$ ipython --no-banner

In [1]: import numpy as np

In [2]: import numpy.linalg as la

In [3]: np.set_printoptions(precision=2, suppress=True, linewidth=120)

In [4]: def rd(a):
   ...:     return np.round(a, 2) + 0
   ...: 

In [5]: arr = np.array([[3, 0], [1, 1], [3, 1], [0, 2]])

In [6]: arr[1] = arr[3]

In [7]: arr
Out[7]: 
array([[3, 0],
       [0, 2],
       [3, 1],
       [0, 2]])

In [8]: A2 = np.array([[5, -2, 0], [5, -1, 2]])

In [9]: Z = np.kron(A2, arr)

In [10]: Z.shape
Out[10]: (8, 6)

In [11]: rd(la.norm(Z, 2)), rd(la.norm(A2, 2) * la.norm(arr, 2))
Out[11]: (np.float64(32.69), np.float64(32.69))

In [12]: print(rd(la.norm(arr)))
5.2

In [13]: print(arr.shape)
(4, 2)

In [14]: arr[:, 2]
IndexError: index 2 is out of bounds for axis 1 with size 2


In [15]: rd(la.svd(arr, compute_uv=False))
Out[15]: array([4.35, 2.84])

In [16]: np.diff(arr, axis=0)
Out[16]: 
array([[-3,  2],
       [ 3, -1],
       [-3,  1]])

In [17]: t3 = np.stack([arr, 3 * arr, arr[::-1]])

In [18]: t3.shape
Out[18]: (3, 4, 2)

In [19]: (t3 @ arr.T).shape
Out[19]: (3, 4, 4)

In [20]: la.matrix_rank(t3.reshape(3, -1))
Out[20]: np.int64(2)

In [21]: A2 = np.c_[arr[:, :1] @ np.array([[2]]), np.array([3, -3, 3, 5])]

In [22]: A2
Out[22]: 
array([[ 6,  3],
       [ 0, -3],
       [ 6,  3],
       [ 0,  5]])

In [23]: rd(la.lstsq(arr, A2[:, 0])[0])
Out[23]: array([2., 0.])

In [24]: rd(la.norm(la.qr(arr)[0].T @ A2, axis=0) ** 2 / ((A2 ** 2).sum(axis=0) + 1e-12))
Out[24]: array([1.  , 0.38])
